$ python -q
>>> import numpy as np
>>> import numpy.linalg as la
>>> np.set_printoptions(precision=1, suppress=True, linewidth=140, sign=" ")
>>> def tidy(a):
...     return np.round(a, 1) + 0
... 
>>> W0 = np.load("sample18.npy")
>>> W0
array([[ 5.,  1.,  1.],
       [ 1.,  5.,  1.],
       [ 1.,  1.,  5.]])
>>> np.kron(np.eye(2, dtype=int), W0)
array([[ 5.,  1.,  1.,  0.,  0.,  0.],
       [ 1.,  5.,  1.,  0.,  0.,  0.],
       [ 1.,  1.,  5.,  0.,  0.,  0.],
       [ 0.,  0.,  0.,  5.,  1.,  1.],
       [ 0.,  0.,  0.,  1.,  5.,  1.],
       [ 0.,  0.,  0.,  1.,  1.,  5.]])
>>> tidy(la.eigvals(W0).sum().real)
np.float64(15.0)
>>> np.einsum("ii->", W0)
np.float64(15.0)
>>> tidy(la.det(W0[::-1]))
np.float64(-112.0)
>>> tidy(la.det(2 * W0)), tidy(la.det(W0))
(np.float64(896.0), np.float64(112.0))
>>> w, V = la.eigh(W0)
>>> x0 = np.array([-1, -3, 0])
>>> (np.sign(V[:, -1].round(6)) == np.sign(V[0, -1].round(6))).astype(int)
array([ 1,  1,  1])
>>> x0 @ W0 @ x0
np.float64(56.0)
>>> tidy(la.eigvalsh(W0[1:, 1:]))
array([ 4.,  6.])
>>> x0 @ W0 @ x0 / (x0 @ x0), tidy(w[0]), tidy(w[-1])
(np.float64(5.6), np.float64(4.0), np.float64(7.0))
>>> np.abs(W0).sum(axis=1).max(), tidy(np.abs(w).max())
(np.float64(7.0), np.float64(7.0))
>>> tidy(V * np.maximum(w, 0) @ V.T)
array([[ 5.,  1.,  1.],
       [ 1.,  5.,  1.],
       [ 1.,  1.,  5.]])
>>> w, V = la.eigh(W0)
>>> tidy(w)
array([ 4.,  4.,  7.])
>>> tidy(np.abs(V[:, -1]))
array([ 0.6,  0.6,  0.6])
>>> tidy(V.T @ V)
array([[ 1.,  0.,  0.],
       [ 0.,  1.,  0.],
       [ 0.,  0.,  1.]])
>>> (w > 1e-8).sum(), (w < -1e-8).sum()
(np.int64(3), np.int64(0))
>>> tidy(V.T @ W0 @ V)
array([[ 4.,  0.,  0.],
       [ 0.,  4.,  0.],
       [ 0.,  0.,  7.]])
>>> np.unique(w.round(6) + 0, return_counts=True)[1]
array([ 2,  1])
>>> other = W0 / la.norm(W0, axis=1, keepdims=True)
>>> C2 = other @ other.T
>>> np.argwhere(np.triu(np.abs(C2) > 0.95, 1))
array([], shape=(0, 2), dtype=int64)
>>> (C2 - 2 * np.eye(3)).round(6).argmax(axis=1)
array([ 1,  0,  0])
>>> rng = np.random.default_rng(5819)
>>> J = rng.normal(size=(25, 3))
>>> J = 10 * J / la.norm(J, axis=1, keepdims=True)
>>> tidy(J)
array([[ 2.1,  8. ,  5.7],
       [ 9.8, -0.3,  1.9],
       [-6.7, -0.5,  7.4],
       [-5.3, -5.6, -6.4],
       [-0.8, -3.7, -9.2],
       [ 9.3, -0.8, -3.7],
       [ 5.8,  0. , -8.2],
       [ 6.6,  1.6, -7.3],
       [-0.1,  2.3,  9.7],
       [ 1.1,  9.9,  1. ],
       [ 7.3,  6.8, -0.6],
       [-6.6,  7.1, -2.3],
       [ 4. , -9. ,  1.9],
       [ 9.6, -2.5, -1.4],
       [-7.2, -6.8, -1.6],
       [ 7.7,  2. ,  6. ],
       [ 3.5,  0.7,  9.4],
       [ 4.3,  8.8,  1.7],
       [-8.9,  4.4, -1.5],
       [-7.2,  3.5,  6. ],
       [-3.4, -9.2, -2.1],
       [-7.7, -6.2,  1.4],
       [ 7.2,  1.3,  6.8],
       [ 8.8, -4.5, -1.6],
       [-8.6,  0.7,  5.1]])
>>> proj = J @ la.solve(J.T @ J, J.T)
>>> tidy(np.trace(proj))
np.float64(3.0)
>>> la.matrix_rank(np.eye(25) - proj)
np.int64(22)
>>> tidy(la.eigvalsh(proj))
array([ 0.,  0.,  0.,  0.,  0.,  0.,  0.,  0.,  0.,  0.,  0.,  0.,  0.,  0.,  0.,  0.,  0.,  0.,  0.,  0.,  0.,  0.,  1.,  1.,  1.])
